$ ipython --no-banner

In [1]: import numpy as np

In [2]: from numpy import linalg as LA

In [3]: np.set_printoptions(precision=2, suppress=True, linewidth=100, sign=" ")

In [4]: def rd(a):
   ...:     return np.round(a, 2) + 0
   ...: 

In [5]: m1 = np.load("data.npy")

In [6]: m1
Out[6]: 
array([[-38,   0,   1,   0,   1,   2,   2],
       [  2,  80,   1,   1,   0,   2,   2],
       [  0,   3,  60,   0,   0,   2,   1],
       [  2,   2,   1,  42,   3,   1,   0],
       [  0,   3,   3,   0,  52,   0,   0],
       [  3,   1,   1,   0,   2, -90,   3],
       [  2,   2,   0,   2,   1,   2,  62]])

In [7]: out = np.array([[-2, 1], [-1, 0], [1, 2], [-2, -2], [1, -2], [-2, -1], [-2, 0]])

In [8]: LA.matrix_rank(m1 @ out)
Out[8]: np.int64(2)

In [9]: np.einsum("ij->j", m1)
Out[9]: array([-29,  91,  67,  45,  59, -81,  70])

In [10]: LA.matrix_power(m1, 3)
Out[10]: 
array([[ -55860,     969,    2900,     290,    2061,   25600,    5619],
       [   9989,  514181,   15357,   12293,    1323,   14830,   31422],
       [    438,   44976,  216706,     902,     319,   13039,   12633],
       [   3386,   25284,    9818,   74453,   20121,    5986,    1290],
       [    642,   41565,   28878,     549,  140656,     441,    1755],
       [  38510,    8110,    6342,     149,   12162, -731365,   18936],
       [   6228,   31941,    1557,   16829,   11010,   12798,  239779]])

In [11]: (m1 + m1.T) / 2
Out[11]: 
array([[-38. ,   1. ,   0.5,   1. ,   0.5,   2.5,   2. ],
       [  1. ,  80. ,   2. ,   1.5,   1.5,   1.5,   2. ],
       [  0.5,   2. ,  60. ,   0.5,   1.5,   1.5,   0.5],
       [  1. ,   1.5,   0.5,  42. ,   1.5,   0.5,   1. ],
       [  0.5,   1.5,   1.5,   1.5,  52. ,   1. ,   0.5],
       [  2.5,   1.5,   1.5,   0.5,   1. , -90. ,   2.5],
       [  2. ,   2. ,   0.5,   1. ,   0.5,   2.5,  62. ]])

In [12]: m1 @ m1
Out[12]: 
array([[1454,   12,   27,    4,   20, -250,   55],
       [  96, 6411,  145,  126,   11,   -9,  295],
       [  14,  424, 3605,    5,    5,  -52,  134],
       [  15,  257,  116, 1766,  286,  -38,   12],
       [   6,  405,  339,    3, 2704,   12,    9],
       [-376,    5,  -20,    7,  -70, 8116,  -75],
       [  62,  293,   11,  210,  126,  -46, 3858]])

In [13]: rd(np.abs(LA.eigvals(m1)).max())
Out[13]: np.float64(90.17)

In [14]: np.allclose(m1, m1.T)
Out[14]: False

In [15]: rd(np.sort(np.abs(LA.eigvals(m1))))
Out[15]: array([ 37.93,  41.97,  52.05,  59.67,  61.92,  80.5 ,  90.17])

In [16]: vec = np.array([1, 2, 0, 1, 3, 2, -2])

In [17]: (m1 @ vec).argmax()
Out[17]: np.int64(1)

In [18]: np.sign((m1 @ vec).round(6))
Out[18]: array([-1,  1,  1,  1,  1, -1, -1])

In [19]: LA.norm(m1 @ vec) <= LA.norm(m1, 2) * LA.norm(vec) + 1e-9
Out[19]: np.True_

In [20]: m1 @ (2 * vec)
Out[20]: array([ -70,  326,   16,  118,  324, -350, -218])

In [21]: J = np.loadtxt("mat.csv", delimiter=",")

In [22]: J
Out[22]: 
array([[-6., -2., -1.,  8., -9.,  0., -3.,  9.,  3.],
       [ 1., -9.,  4., -3., -7., -6., -7.,  9.,  0.],
       [-7.,  2., -5., -1., -5.,  7., -2., -3., -1.],
       [-6., -2., -1.,  8., -9.,  0., -3.,  9.,  3.]])

In [23]: # row 3 repeats row 0

In [24]: vec = np.array([4, 5, 4, 5, 3, 1, 2])

In [25]: h = np.maximum(m1 @ vec, 0)

In [26]: np.maximum(m1 @ vec, 0) - np.maximum(-m1 @ vec, 0)
Out[26]: array([-139,  423,  259,  242,  183,  -57,  157])

In [27]: np.flatnonzero(h > 1e-9)
Out[27]: array([ 1,  2,  3,  4,  6])

In [28]: m1.T @ h
Out[28]: array([  1644,  35964,  16754,  10901,  10399,   1920,  10839])

In [29]: rd(LA.norm(J, 2) / LA.norm(J))
Out[29]: np.float64(0.81)

In [30]: LA.matrix_rank(J, rtol=0.1)
Out[30]: np.int64(3)

In [31]: left, sig, Vt = LA.svd(J)

In [32]: rd(sig)
Out[32]: array([ 26.33,  16.66,   9.39,   0.  ])

In [33]: out = left[:, :3] @ np.diag(sig[:3]) @ Vt[:3]

In [34]: LA.matrix_rank(J, rtol=0.05)
Out[34]: np.int64(3)

In [35]: rd(np.abs(J - out).max())
Out[35]: np.float64(0.0)

In [36]: rd(LA.norm(J - out) / LA.norm(J))
Out[36]: np.float64(0.0)

In [37]: left, sig, Vt = LA.svd(m1, full_matrices=False)

In [38]: rd(np.cumsum(sig ** 2) / np.sum(sig ** 2))
Out[38]: array([ 0.29,  0.52,  0.66,  0.79,  0.89,  0.95,  1.  ])

In [39]: rd(np.sqrt((sig ** 2).sum())), rd(LA.norm(m1))
Out[39]: (np.float64(167.25), np.float64(167.25))

In [40]: (sig > 1e-8).sum()
Out[40]: np.int64(7)

In [41]: rd(left.T @ left)
Out[41]: 
array([[ 1.,  0.,  0.,  0.,  0.,  0.,  0.],
       [ 0.,  1.,  0.,  0.,  0.,  0.,  0.],
       [ 0.,  0.,  1.,  0.,  0.,  0.,  0.],
       [ 0.,  0.,  0.,  1.,  0.,  0.,  0.],
       [ 0.,  0.,  0.,  0.,  1.,  0.,  0.],
       [ 0.,  0.,  0.,  0.,  0.,  1.,  0.],
       [ 0.,  0.,  0.,  0.,  0.,  0.,  1.]])

In [42]: np.allclose(left * sig @ Vt, m1)
Out[42]: True

In [43]: rd(sig)
Out[43]: array([ 90.26,  80.67,  61.98,  60.02,  51.89,  42.01,  37.63])

In [44]: out = J / LA.norm(J, axis=1, keepdims=True)

In [45]: cov = out @ out.T

In [46]: (np.abs(cov) > 0.9).astype(int)
Out[46]: 
array([[ 1,  0,  0,  1],
       [ 0,  1,  0,  0],
       [ 0,  0,  1,  0],
       [ 1,  0,  0,  1]])

In [47]: rd(np.degrees(np.arccos(np.clip(cov[0, 3], -1, 1))))
Out[47]: np.float64(0.0)

In [48]: rd(LA.norm(out, axis=1))
Out[48]: array([ 1.,  1.,  1.,  1.])

In [49]: np.argwhere(np.triu(np.abs(cov) > 0.95, 1))
Out[49]: array([[ 0,  3]])

In [50]: M = np.loadtxt("out8.csv", delimiter=",")

In [51]: rd(M)
Out[51]: 
array([[ 0.94, -0.07, -0.14,  0.18],
       [-0.07,  0.91, -0.17,  0.21],
       [-0.14, -0.17,  0.67,  0.41],
       [ 0.18,  0.21,  0.41,  0.48]])

In [52]: ang = np.radians(30)

In [53]: r_ = np.eye(7)

In [54]: r_[5, 5] = r_[1, 1] = np.cos(ang)

In [55]: r_[5, 1], r_[1, 5] = -np.sin(ang), np.sin(ang)

In [56]: rd(r_)
Out[56]: 
array([[ 1.  ,  0.  ,  0.  ,  0.  ,  0.  ,  0.  ,  0.  ],
       [ 0.  ,  0.87,  0.  ,  0.  ,  0.  ,  0.5 ,  0.  ],
       [ 0.  ,  0.  ,  1.  ,  0.  ,  0.  ,  0.  ,  0.  ],
       [ 0.  ,  0.  ,  0.  ,  1.  ,  0.  ,  0.  ,  0.  ],
       [ 0.  ,  0.  ,  0.  ,  0.  ,  1.  ,  0.  ,  0.  ],
       [ 0.  , -0.5 ,  0.  ,  0.  ,  0.  ,  0.87,  0.  ],
       [ 0.  ,  0.  ,  0.  ,  0.  ,  0.  ,  0.  ,  1.  ]])

In [57]: out = m1 @ r_.T

In [58]: rd(LA.svd(m1, compute_uv=False)), rd(LA.svd(out, compute_uv=False))
Out[58]: 
(array([ 90.26,  80.67,  61.98,  60.02,  51.89,  42.01,  37.63]),
 array([ 90.26,  80.67,  61.98,  60.02,  51.89,  42.01,  37.63]))

In [59]: np.allclose(m1 @ m1.T, out @ out.T)
Out[59]: True

In [60]: rd(out)
Out[60]: 
array([[-38.  ,   1.  ,   1.  ,   0.  ,   1.  ,   1.73,   2.  ],
       [  2.  ,  70.28,   1.  ,   1.  ,   0.  , -38.27,   2.  ],
       [  0.  ,   3.6 ,  60.  ,   0.  ,   0.  ,   0.23,   1.  ],
       [  2.  ,   2.23,   1.  ,  42.  ,   3.  ,  -0.13,   0.  ],
       [  0.  ,   2.6 ,   3.  ,   0.  ,  52.  ,  -1.5 ,   0.  ],
       [  3.  , -44.13,   1.  ,   0.  ,   2.  , -78.44,   3.  ],
       [  2.  ,   2.73,   0.  ,   2.  ,   1.  ,   0.73,  62.  ]])
